>>> import numpy as np
>>> np.set_printoptions(precision=3, suppress=True, linewidth=160)
>>> m1 = np.load("x.npy")
>>> print(m1)
[[1 2 1 0 1 2 1]
 [0 2 0 0 2 3 1]
 [0 0 3 3 3 2 1]
 [0 0 0 0 3 3 2]
 [0 0 0 0 0 2 0]
 [0 0 0 0 0 0 3]
 [0 0 0 0 0 0 2]]
>>> print(round(float(np.trace(np.linalg.pinv(m1) @ m1)), 3))
6.0
>>> print(np.abs(np.diag(np.linalg.qr(m1)[1])) > 1e-9)
[ True  True  True False False False  True]
>>> print(np.linalg.lstsq(m1[:-1].T, m1[-1])[2])
6
>>> print(np.round(m1 @ np.linalg.pinv(m1) @ m1, 3) + 0)
[[1. 2. 1. 0. 1. 2. 1.]
 [0. 2. 0. 0. 2. 3. 1.]
 [0. 0. 3. 3. 3. 2. 1.]
 [0. 0. 0. 0. 3. 3. 2.]
 [0. 0. 0. 0. 0. 2. 0.]
 [0. 0. 0. 0. 0. 0. 3.]
 [0. 0. 0. 0. 0. 0. 2.]]
>>> print(round(float(np.linalg.norm(m1, 2) / np.linalg.norm(m1)), 3))
0.813
>>> print(np.linalg.cond(m1) > 100)
True
>>> r = np.linalg.matrix_rank(m1)
>>> print(r)
6
>>> null = np.linalg.svd(m1)[2][r:].T
>>> print([int(np.linalg.matrix_rank(np.delete(m1, i, axis=0))) for i in range(7)])
[5, 5, 5, 5, 5, 6, 6]
>>> print(np.round(null @ null.T, 3) + 0)
[[ 0.333  0.    -0.333  0.333  0.     0.     0.   ]
 [ 0.     0.     0.     0.     0.     0.     0.   ]
 [-0.333  0.     0.333 -0.333  0.     0.     0.   ]
 [ 0.333  0.    -0.333  0.333  0.     0.     0.   ]
 [ 0.     0.     0.     0.     0.     0.     0.   ]
 [ 0.     0.     0.     0.     0.     0.     0.   ]
 [ 0.     0.     0.     0.     0.     0.     0.   ]]
>>> mat = np.loadtxt("dump.csv", delimiter=",")
>>> print(mat)
[[ -9.791  -5.017  -1.091   1.376  -4.115  -1.673  -5.071  -7.09 ]
 [  1.512   2.613 -17.952   3.516  -2.929 -10.224 -13.921  -8.521]
 [  1.112   6.913  13.463  -0.672  -4.342   2.651  -2.28    9.269]
 [  7.423   4.197   1.3     2.831  -1.378  -1.405  -3.983   1.323]
 [  1.117  -7.456  -9.135   4.281   1.768  -2.609  -0.768 -11.378]
 [  3.262   6.687  -3.558  -1.192  -0.719  -2.8    -4.028   4.371]
 [-11.511  -5.577 -21.874  -0.12   -0.927  -8.863  -8.726 -13.526]
 [-10.427  -8.79    3.989   0.961  -2.286   1.946   0.9    -7.222]
 [ 14.405   0.535  16.326   4.827   1.53    6.732   6.698   4.491]
 [  6.889   9.452  -5.261  -0.136  -1.285  -4.523  -6.985   4.858]
 [ -4.956   8.803  -5.247  -2.044  -6.05   -6.243 -12.455   3.425]
 [  7.168   7.589   1.645   0.794  -1.486  -1.43   -4.225   5.466]
 [  1.087   1.323  -2.972   4.216  -4.544  -4.46   -9.798  -4.776]
 [  4.252  -4.696  10.292   3.909   0.525   4.778   4.922  -2.013]
 [ -5.291  -1.893   5.879  -0.997  -1.502   2.34    1.486   0.866]
 [  2.847   6.061   2.117   2.002  -4.773  -2.622  -8.434   2.352]
 [ 11.237   5.059  13.585   2.005   0.152   4.687   3.316   8.209]
 [ -8.679   3.783  -8.573  -1.635  -5.072  -6.403 -11.085  -1.56 ]
 [  1.276  -6.835   6.44   -0.476   5.069   6.418  12.113  -0.359]
 [  3.452  -4.762   2.891   8.365  -4.28   -1.426  -6.646  -9.841]
 [ 10.168   1.016  -4.134   3.808   1.761  -1.766  -1.334  -2.479]
 [  9.94   -6.11   -6.566   1.394   9.252   2.157  11.275  -4.195]
 [ -5.491  -4.005  -2.711  -0.889   0.496  -0.107   1.126  -3.565]
 [  1.172 -12.958 -14.76    7.558   2.398  -4.369  -1.981 -20.053]
 [ -6.645  -4.746 -16.389   0.16    0.293  -6.102  -4.972 -10.31 ]
 [  1.346  11.511   6.005  -6.163  -0.566   1.454   0.869  15.321]
 [-15.522  -6.701  -2.413  -2.26   -2.379  -0.535  -1.074  -5.914]
 [  5.27   -8.264  -4.129   9.927  -1.806  -2.887  -5.806 -15.375]
 [ -6.425  13.626  -6.216  -7.053  -4.511  -5.8    -9.941  10.8  ]
 [  9.139   5.609   9.125  -1.583   2.72    4.538   6.407  10.398]
 [ 11.633  -1.773  12.565   5.949   0.467   4.726   3.917  -0.023]
 [  1.318 -11.89   -8.59    5.55    3.475  -1.156   2.455 -14.887]
 [ -9.85   -3.337  16.853  -6.733   1.776   9.986  13.625   9.182]
 [ -1.301   2.596  -6.012  -3.788   2.092  -1.356   1.052   3.025]
 [ -2.564  -1.411  13.023  -2.545   0.798   6.546   8.035   6.097]
 [ 18.551   4.972   8.09    3.428   3.475   3.606   4.947   6.47 ]]
>>> B = np.c_[mat[:, :7] @ np.array([[2, 3, 9, 9, 1, 4, 7],
...     [6, 2, 9, 0, 4, 5, 7],
...     [5, 5, 2, 2, 8, 5, 8],
...     [6, 4, 0, 4, 4, 9, 5],
...     [7, 3, 8, 8, 3, 3, 3],
...     [7, 9, 0, 3, 4, 1, 7],
...     [3, 2, 5, 0, 0, 1, 0]]), np.array([2, 0, 1, 1, 2, 2, 0, 0, 2, 2, 1, 0, 0, 1, 0, 1, 2, 0, 2, 2, 1, 1, 2, 1, 2, 1, 0, 2, 0, 2, 2, 2, 0, 2, 1, 1])]
>>> print(B)
[[-102.612  -76.902 -193.729 -122.736  -52.12   -76.409 -129.56     2.   ]
 [-183.796 -194.579  -91.816  -62.336 -167.271  -71.935 -177.516    0.   ]
 [  88.308   88.062   53.015    7.463  131.358   87.625  166.05     1.   ]
 [  32.084   23.742   76.241   65.492   36.181   73.134   91.926    1.   ]
 [ -70.682  -59.825  -65.017   15.224  -89.795  -38.031 -109.007    2.   ]
 [ -15.013  -34.811   56.533    3.322  -16.579    8.98    13.462    2.   ]
 [-261.282 -255.537 -248.586 -181.832 -247.524 -204.749 -360.03     0.   ]
 [ -47.563  -12.616 -178.763  -94.471   -8.905  -61.076  -91.038    0.   ]
 [ 220.54   223.797  212.842  214.041  197.979  203.388  311.037    2.   ]
 [ -18.242  -45.81    91.342   27.086  -19.882   31.924   36.103    2.   ]
 [-119.009 -130.92   -86.546 -130.403  -63.018  -57.288  -87.118    1.   ]
 [  39.772   22.305  103.09    54.8     43.682   71.875  105.961    0.   ]
 [ -71.874  -65.457  -69.596  -29.029  -32.005    6.157  -30.678    0.   ]
 [ 107.129  124.881   45.398   93.022  104.127   91.444  133.794    1.   ]
 [  11.797   25.274  -57.484  -44.845   35.035  -10.887    3.633    0.   ]
 [ -12.41   -15.529    4.052   -8.185   27.228   44.921   56.629    1.   ]
 [ 176.604  169.045  191.63   151.6    167.377  164.672  266.042    2.   ]
 [-160.915 -162.889 -157.211 -161.582 -109.499 -106.085 -171.068    0.   ]
 [ 107.634  117.649   63.966   82.266   64.431   32.583   70.36     2.   ]
 [ -16.903    9.781  -73.478   31.792   22.448   58.826   32.961    2.   ]
 [  24.573   13.819   99.806  107.266   -5.389   61.537   57.177    1.   ]
 [  72.442   60.065  151.729  162.391  -25.068   30.114   24.107    1.   ]
 [ -47.8    -38.817  -81.288  -54.75   -45.695  -61.038  -91.866    2.   ]
 [-123.596 -102.057 -126.315   17.337 -148.79   -65.036 -186.181    1.   ]
 [-178.33  -174.715 -157.813 -107.905 -179.63  -141.01  -251.884    2.   ]
 [  73.628   45.559  127.54    -0.694   74.896   38.122  115.704    1.   ]
 [-120.495  -95.173 -229.235 -174.201  -79.947 -136.744 -197.047    0.   ]
 [ -50.396  -24.668  -78.682   55.771  -38.076   34.347  -29.982    2.   ]
 [-106.492 -136.93   -33.416 -151.957  -66.594  -81.401  -88.719    0.   ]
 [ 158.086  139.744  204.777  129.543  124.555  115.084  208.247    2.   ]
 [ 159.249  169.743  137.191  171.537  149.162  164.077  233.768    2.   ]
 [ -54.756  -35.645  -72.253   41.214  -86.961  -35.454 -112.641    2.   ]
 [ 127.354  143.561   -2.644  -37.71   129.966   -3.478   84.08     0.   ]
 [ -31.506  -47.747   21.627  -26.217  -53.313  -50.404  -61.187    2.   ]
 [ 111.764  121.799   36.83    18.812  114.374   41.874  111.85     1.   ]
 [ 192.36   172.532  280.422  235.469  141.72   189.344  282.188    1.   ]]
>>> print(np.linalg.matrix_rank(B))
8
